>>> import numpy as np
>>> np.set_printoptions(precision=1, suppress=True, linewidth=160)
>>> X = np.loadtxt("layer15.csv", delimiter=",")
>>> X
array([[ 1., -1.,  1., -1.],
       [ 1.,  0.,  0.,  0.],
       [ 1.,  1.,  1.,  1.],
       [ 1.,  2.,  4.,  8.],
       [ 1.,  3.,  9., 27.],
       [ 1.,  4., 16., 64.]])
>>> x = np.array([3, 1, -5, 4])
>>> target = X @ x
>>> np.linalg.solve(X.T @ X, X.T @ target)
array([ 3.,  1., -5.,  4.])
>>> np.round(np.linalg.pinv(X) @ X, 1) + 0
array([[1., 0., 0., 0.],
       [0., 1., 0., 0.],
       [0., 0., 1., 0.],
       [0., 0., 0., 1.]])
>>> target
array([ -7.,   3.,   3.,  17.,  69., 183.])
>>> rng = np.random.default_rng(464075)
>>> target = target + 0.1 * rng.normal(size=6)
>>> target
array([ -7. ,   3.1,   3. ,  17. ,  69. , 183.1])
>>> b, *_ = np.linalg.lstsq(X, target)
>>> np.round(X.T @ (target - X @ b), 1) + 0
array([0., 0., 0., 0.])
>>> [round(float(np.linalg.norm(np.linalg.solve(X.T @ X + lam * np.eye(4), X.T @ target))), 2) for lam in (0, 1, 10, 100)]
[7.2, 5.05, 3.29, 2.68]
>>> x = np.array([-2, 1, -1, -4])
>>> target = X @ x
>>> b, lr = np.zeros(4), 1 / np.linalg.norm(X, 2) ** 2
>>> for i in range(12):
...     b -= lr * X.T @ (X @ b - target)
...     if i % 2 == 0: print(i, round(np.linalg.norm(X @ b - target), 1))
... 
0 3.8
2 3.8
4 3.8
6 3.7
8 3.7
10 3.7
>>> round(float(np.linalg.cond(X)), 1)
67.5
>>> b
array([-0.1, -0.3, -1.1, -3.9])
